>>> import numpy as np
>>> np.set_printoptions(precision=1, suppress=True, linewidth=200)
>>> rd = lambda a: np.round(a, 1) + 0
>>> J = -3 * np.eye(3) + np.eye(3, k=1)
>>> J
array([[-3.,  1.,  0.],
       [ 0., -3.,  1.],
       [ 0.,  0., -3.]])
>>> W = np.array([[3, 6, -2, -8], [-5, -3, 8, -3], [1, -8, 4, 1]])
>>> c = np.array([3, 1, 4, 4])
>>> act = np.maximum(J @ W + c, 0)
>>> (act > 0).astype(int)
array([[0, 0, 1, 1],
       [1, 1, 0, 1],
       [0, 1, 0, 1]])
>>> rd((act > 0).mean(axis=0))
array([0.3, 0.7, 0.3, 1. ])
>>> C = np.array([[0, -1, -1], [2, 1, 0], [1, 1, 0], [1, -2, 1]])
>>> act @ C
array([[ 43., -32.,  25.],
       [ 18., -45.,  -5.],
       [ 51.,  23.,   1.]])
>>> (act @ C).round(6).argmax(axis=1)
array([0, 0, 0])
>>> W @ C
array([[  2,  17, -11],
       [ -1,  16,   2],
       [-11,  -7,   0]])
>>> rd(np.linalg.matrix_power(J - np.diag(np.diag(J)), 3))
array([[0., 0., 0.],
       [0., 0., 0.],
       [0., 0., 0.]])
>>> out = np.array([[-1, 3, -4, 5], [-5, 3, -4, 2], [0, 2, 3, -3], [0, 0, -3, -5]])
>>> mat = out + out.T
>>> mat
array([[ -2,  -2,  -4,   5],
       [ -2,   6,  -2,   2],
       [ -4,  -2,   6,  -6],
       [  5,   2,  -6, -10]])
>>> ev, evecs = np.linalg.eigvalsh(mat)
Traceback (most recent call last):
  File "<python-input-18>", line 1, in <module>
    ev, evecs = np.linalg.eigvalsh(mat)
    ^^^^^^^^^
ValueError: too many values to unpack (expected 2)
>>> ev, evecs = np.linalg.eigh(mat)
>>> rd(evecs @ np.diag(ev) @ evecs.T)
array([[ -2.,  -2.,  -4.,   5.],
       [ -2.,   6.,  -2.,   2.],
       [ -4.,  -2.,   6.,  -6.],
       [  5.,   2.,  -6., -10.]])
>>> rd(ev)
array([-13.5,  -3.7,   6.2,  11. ])
>>> rd(evecs.T @ mat @ evecs)
array([[-13.5,   0. ,   0. ,   0. ],
       [  0. ,  -3.7,   0. ,   0. ],
       [  0. ,   0. ,   6.2,   0. ],
       [  0. ,   0. ,   0. ,  11. ]])
>>> np.abs(evecs[:, -1]).round(6).argmax()
np.int64(2)
>>> rd(np.linalg.eigvalsh(mat + 5 * np.eye(4)))
array([-8.5,  1.3, 11.2, 16. ])
>>> np.unique(ev.round(6) + 0, return_counts=True)[1]
array([1, 1, 1, 1])
>>> rd(np.linalg.svd(mat, compute_uv=False))
array([13.5, 11. ,  6.2,  3.7])
>>> left, sigma = np.linalg.svd(mat)
Traceback (most recent call last):
  File "<python-input-27>", line 1, in <module>
    left, sigma = np.linalg.svd(mat)
    ^^^^^^^^^^^
ValueError: too many values to unpack (expected 2)
>>> left, sigma, Vh = np.linalg.svd(mat, full_matrices=False)
>>> rd(Vh @ Vh.T)
array([[1., 0., 0., 0.],
       [0., 1., 0., 0.],
       [0., 0., 1., 0.],
       [0., 0., 0., 1.]])
>>> rd(sigma / sigma[0])
array([1. , 0.8, 0.5, 0.3])
>>> rd(left.T @ left)
array([[1., 0., 0., 0.],
       [0., 1., 0., 0.],
       [0., 0., 1., 0.],
       [0., 0., 0., 1.]])
>>> (sigma > 1e-8).sum()
np.int64(4)
>>> np.allclose(left * sigma @ Vh, mat)
True
>>> left.shape, sigma.shape, Vh.shape
((4, 4), (4,), (4, 4))
>>> hat = np.triu(np.array([[2, 2, 1, 0], [2, 1, 2, 2], [2, 2, 1, 1], [2, 1, 0, 2]]), 1) + np.eye(4)
>>> out = hat @ mat @ np.linalg.inv(hat)
>>> hat @ mat - mat @ hat
array([[ -8.,  14.,   8.,   6.],
       [  2.,   4., -10., -42.],
       [  5.,  10.,   2., -12.],
       [  0., -10.,  -9.,   2.]])
>>> rd(np.linalg.det(out))
np.float64(3424.0)
>>> rd(np.poly(out))
array([   1.,    0., -177.,  308., 3424.])
>>> q = mat.astype(float).copy()
>>> for j in range(4):
...     q[:, j] -= q[:, :j] @ (q[:, :j].T @ q[:, j])
...     q[:, j] /= np.linalg.norm(q[:, j])
... 
>>> rd(q)
array([[-0.3, -0.2, -0.9, -0.1],
       [-0.3,  0.9, -0.1, -0.1],
       [-0.6, -0.2,  0.3, -0.7],
       [ 0.7,  0.1, -0.2, -0.7]])
>>> rd(q.T @ q)
array([[1., 0., 0., 0.],
       [0., 1., 0., 0.],
       [0., 0., 1., 0.],
       [0., 0., 0., 1.]])
>>> rng = np.random.default_rng(31209)
>>> E = np.eye(7, dtype=int)[rng.permutation(7)] * np.array([1, 2, 2, 0, 0, 0, 2])
>>> E
array([[0, 0, 0, 0, 0, 0, 0],
       [0, 0, 0, 0, 0, 0, 0],
       [0, 0, 2, 0, 0, 0, 0],
       [0, 0, 0, 0, 0, 0, 0],
       [1, 0, 0, 0, 0, 0, 0],
       [0, 2, 0, 0, 0, 0, 0],
       [0, 0, 0, 0, 0, 0, 2]])
>>> out = np.array([[3, 3, 3], [0, 0, -2]])
>>> C = np.kron(out, mat)
>>> rd(np.linalg.norm(C, 2)), rd(np.linalg.norm(out, 2) * np.linalg.norm(mat, 2))
(np.float64(71.8), np.float64(71.8))
>>> C
array([[ -6,  -6, -12,  15,  -6,  -6, -12,  15,  -6,  -6, -12,  15],
       [ -6,  18,  -6,   6,  -6,  18,  -6,   6,  -6,  18,  -6,   6],
       [-12,  -6,  18, -18, -12,  -6,  18, -18, -12,  -6,  18, -18],
       [ 15,   6, -18, -30,  15,   6, -18, -30,  15,   6, -18, -30],
       [  0,   0,   0,   0,   0,   0,   0,   0,   4,   4,   8, -10],
       [  0,   0,   0,   0,   0,   0,   0,   0,   4, -12,   4,  -4],
       [  0,   0,   0,   0,   0,   0,   0,   0,   8,   4, -12,  12],
       [  0,   0,   0,   0,   0,   0,   0,   0, -10,  -4,  12,  20]])
>>> E @ E
array([[0, 0, 0, 0, 0, 0, 0],
       [0, 0, 0, 0, 0, 0, 0],
       [0, 0, 4, 0, 0, 0, 0],
       [0, 0, 0, 0, 0, 0, 0],
       [0, 0, 0, 0, 0, 0, 0],
       [0, 0, 0, 0, 0, 0, 0],
       [0, 0, 0, 0, 0, 0, 4]])
>>> (np.linalg.matrix_power((E != 0) + (E.T != 0) + np.eye(7), 7) > 0).astype(int)
array([[1, 0, 0, 0, 1, 0, 0],
       [0, 1, 0, 0, 0, 1, 0],
       [0, 0, 1, 0, 0, 0, 0],
       [0, 0, 0, 1, 0, 0, 0],
       [1, 0, 0, 0, 1, 0, 0],
       [0, 1, 0, 0, 0, 1, 0],
       [0, 0, 0, 0, 0, 0, 1]])
>>> rd(np.sort(np.linalg.eigvals(E).real))
array([0., 0., 0., 0., 0., 2., 2.])
>>> (E != 0).astype(int)
array([[0, 0, 0, 0, 0, 0, 0],
       [0, 0, 0, 0, 0, 0, 0],
       [0, 0, 1, 0, 0, 0, 0],
       [0, 0, 0, 0, 0, 0, 0],
       [1, 0, 0, 0, 0, 0, 0],
       [0, 1, 0, 0, 0, 0, 0],
       [0, 0, 0, 0, 0, 0, 1]])
>>> rd(np.linalg.det(E))
np.float64(0.0)
>>> rk = np.linalg.matrix_rank(E)
>>> rk
np.int64(4)
>>> null = np.linalg.svd(E)[2][rk:].T
>>> np.allclose(E @ null, 0)
True
>>> [int(np.linalg.matrix_rank(np.delete(E, i, axis=0))) for i in range(7)]
[4, 4, 3, 4, 3, 3, 3]
>>> null @ null.T
array([[0., 0., 0., 0., 0., 0., 0.],
       [0., 0., 0., 0., 0., 0., 0.],
       [0., 0., 0., 0., 0., 0., 0.],
       [0., 0., 0., 1., 0., 0., 0.],
       [0., 0., 0., 0., 1., 0., 0.],
       [0., 0., 0., 0., 0., 1., 0.],
       [0., 0., 0., 0., 0., 0., 0.]])
>>> np.linalg.matrix_rank(E.T @ E), np.linalg.matrix_rank(E @ E.T)
(np.int64(4), np.int64(4))
>>> E @ null
array([[0., 0., 0.],
       [0., 0., 0.],
       [0., 0., 0.],
       [0., 0., 0.],
       [0., 0., 0.],
       [0., 0., 0.],
       [0., 0., 0.]])
>>> [int(np.linalg.matrix_rank(E[:, :j + 1])) for j in range(7)]
[1, 2, 3, 3, 3, 3, 4]
>>> null.shape
(7, 3)
>>> m1 = np.load("w.npy")
>>> m1
array([[0, 0, 1],
       [0, 1, 0],
       [1, 0, 0]])
>>> ev, evecs = np.linalg.eig(m1)
>>> rd(np.sort(np.linalg.eigvals(np.linalg.inv(m1))))
array([-1.,  1.,  1.])
>>> u = np.array([-3, -1, 3, 2, 2, -3, 2, -3])
>>> v = np.array([1, 1])
>>> data = u[:, None] + v[None, :]
>>> data
array([[-2, -2],
       [ 0,  0],
       [ 4,  4],
       [ 3,  3],
       [ 3,  3],
       [-2, -2],
       [ 3,  3],
       [-2, -2]])
>>> rk = np.linalg.matrix_rank(data)
>>> rk
np.int64(1)
>>> null = np.linalg.svd(data)[2][rk:].T
>>> rd(null[:, 0] / null[np.abs(null[:, 0]).round(6).argmax(), 0])
array([ 1., -1.])
>>> rd(null @ null.T)
array([[ 0.5, -0.5],
       [-0.5,  0.5]])
>>> [int(np.linalg.matrix_rank(data[:, :j + 1])) for j in range(2)]
[1, 1]
>>> rd(data @ null)
array([[0.],
       [0.],
       [0.],
       [0.],
       [0.],
       [0.],
       [0.],
       [0.]])
>>> def softmax(z):
...     e = np.exp(z - z.max(axis=-1, keepdims=True))
...     return e / e.sum(axis=-1, keepdims=True)
... 
>>> softmax(data[3])
array([0.5, 0.5])
>>> softmax(data).sum(axis=1)
array([1., 1., 1., 1., 1., 1., 1., 1.])
>>> softmax(10 * data[3])
array([0.5, 0.5])
>>> S = data @ data.T / np.sqrt(2)
>>> rd(softmax(S + np.triu(np.full(S.shape, -np.inf), 1)))
array([[1. , 0. , 0. , 0. , 0. , 0. , 0. , 0. ],
       [0.5, 0.5, 0. , 0. , 0. , 0. , 0. , 0. ],
       [0. , 0. , 1. , 0. , 0. , 0. , 0. , 0. ],
       [0. , 0. , 1. , 0. , 0. , 0. , 0. , 0. ],
       [0. , 0. , 1. , 0. , 0. , 0. , 0. , 0. ],
       [0.5, 0. , 0. , 0. , 0. , 0.5, 0. , 0. ],
       [0. , 0. , 1. , 0. , 0. , 0. , 0. , 0. ],
       [0.3, 0. , 0. , 0. , 0. , 0.3, 0. , 0.3]])
>>> softmax(S).round(6).argmax(axis=1)
array([0, 0, 2, 2, 2, 0, 2, 0])
>>> np.allclose(data[:-1].T @ np.linalg.lstsq(data[:-1].T, data[-1])[0], data[-1])
True
>>> np.unique(data.round(6), axis=0).shape
(4, 2)
>>> rd(np.trace(np.linalg.pinv(data) @ data))
np.float64(1.0)
>>> rd(data @ np.linalg.pinv(data) @ data)
array([[-2., -2.],
       [ 0.,  0.],
       [ 4.,  4.],
       [ 3.,  3.],
       [ 3.,  3.],
       [-2., -2.],
       [ 3.,  3.],
       [-2., -2.]])
>>> np.abs(np.diag(np.linalg.qr(data)[1])) > 1e-9
array([ True, False])
>>> left, sigma, Vh = np.linalg.svd(data)
>>> rd(sigma)
array([10.5,  0. ])
>>> out = left[:, :1] @ np.diag(sigma[:1]) @ Vh[:1]
>>> rd(np.abs(data - out).max())
np.float64(0.0)
>>> rd(np.linalg.norm(data - out, 2)), rd(sigma[1])
(np.float64(0.0), np.float64(0.0))
>>> rd(np.linalg.norm(data - out) / np.linalg.norm(data))
np.float64(0.0)
>>> q, _ = np.linalg.qr(np.array([[0.4, 1.3, 1.7, -0.5, -0.9, -1.4],
...     [-0.3, -0.4, -0.9, -0.3, -0.5, -0.8],
...     [-0.2, 1.7, 1.6, 0.7, 1.0, 0.9],
...     [-0.7, -3.2, -1.1, 0.6, 0.0, -0.2],
...     [-0.3, 0.3, 0.2, -0.2, -0.5, -0.7],
...     [0.5, 1.7, -0.5, 1.4, -0.2, 2.1]]))
>>> ev = np.array([-1, 1, -1, 2, 2, -1])
>>> A = q @ np.diag(ev) @ q.T
>>> rd(A)
array([[ 0.2,  0.7, -0.4,  0.5,  1. ,  0.5],
       [ 0.7, -0.2, -0.4, -0.5,  0.9, -0.4],
       [-0.4, -0.4,  0.9, -0.2,  0. ,  0.6],
       [ 0.5, -0.5, -0.2,  0.5, -0.2,  1.2],
       [ 1. ,  0.9,  0. , -0.2,  0.2,  0.2],
       [ 0.5, -0.4,  0.6,  1.2,  0.2,  0.4]])
>>> rd(np.linalg.norm(data, "nuc"))
np.float64(10.5)
>>> rd(np.linalg.norm(data) ** 2 / np.linalg.norm(data, 2) ** 2)
np.float64(1.0)
>>> np.linalg.norm(data, axis=1).argmax()
np.int64(2)
>>> ev, evecs = np.linalg.eigh(A)
>>> vec = np.array([1, 2, 0, 0, 1, 0])
>>> rd(evecs * np.maximum(ev, 0) @ evecs.T)
array([[ 0.8,  0.4, -0.3,  0.3,  0.7,  0.4],
       [ 0.4,  0.5, -0.3, -0.3,  0.6, -0.2],
       [-0.3, -0.3,  1.1,  0. , -0.1,  0.4],
       [ 0.3, -0.3,  0. ,  0.9, -0.1,  0.8],
       [ 0.7,  0.6, -0.1, -0.1,  0.8,  0.1],
       [ 0.4, -0.2,  0.4,  0.8,  0.1,  0.9]])
>>> rd(vec @ A @ vec / (vec @ vec)), rd(ev[0]), rd(ev[-1])
(np.float64(1.3), np.float64(-1.0), np.float64(2.0))
>>> out = A / np.linalg.norm(A, axis=1, keepdims=True)
>>> gram = out @ out.T
>>> rd(gram[3])
array([ 0.2, -0.2,  0.2,  1. ,  0.1,  0.6])
>>> rd(np.degrees(np.arccos(np.clip(gram[3, 5], -1, 1))))
np.float64(56.3)
>>> rd(np.linalg.norm(out, axis=1))
array([1., 1., 1., 1., 1., 1.])
>>> (np.abs(gram) > 0.9).astype(int)
array([[1, 0, 0, 0, 0, 0],
       [0, 1, 0, 0, 0, 0],
       [0, 0, 1, 0, 0, 0],
       [0, 0, 0, 1, 0, 0],
       [0, 0, 0, 0, 1, 0],
       [0, 0, 0, 0, 0, 1]])
>>> out = np.array([[-3, -1, 3, -2, -1, 1, -1],
...     [3, -1, -3, -3, -1, 0, -2],
...     [-3, 1, -3, -3, 1, 3, -3],
...     [-3, 0, 2, -2, -3, -3, -3],
...     [3, -2, 3, -1, -2, 1, -1],
...     [1, 1, 3, 1, -2, -1, 0],
...     [1, 3, 2, -1, 2, 2, 2]])
>>> M = np.triu(out, 1)
>>> M
array([[ 0, -1,  3, -2, -1,  1, -1],
       [ 0,  0, -3, -3, -1,  0, -2],
       [ 0,  0,  0, -3,  1,  3, -3],
       [ 0,  0,  0,  0, -3, -3, -3],
       [ 0,  0,  0,  0,  0,  1, -1],
       [ 0,  0,  0,  0,  0,  0,  0],
       [ 0,  0,  0,  0,  0,  0,  0]])
>>> np.unique(M.round(6), axis=0).shape
(6, 7)
>>> np.linalg.lstsq(M[:-1].T, M[-1])[2]
np.int32(5)
>>> np.allclose(M[:-1].T @ np.linalg.lstsq(M[:-1].T, M[-1])[0], M[-1])
True
>>> left, sigma, Vh = np.linalg.svd(M)
>>> evecs = Vh[:(sigma > 1e-8).sum()]
>>> vec = M[2] + 5 * M[4] + rng.integers(2) * np.eye(7)[3]
>>> vec
array([ 0.,  0.,  0., -3.,  1.,  8., -8.])
>>> np.allclose(evecs.T @ evecs @ vec, vec)
True
>>> np.linalg.matrix_rank(np.vstack([M, vec]))
np.int64(5)
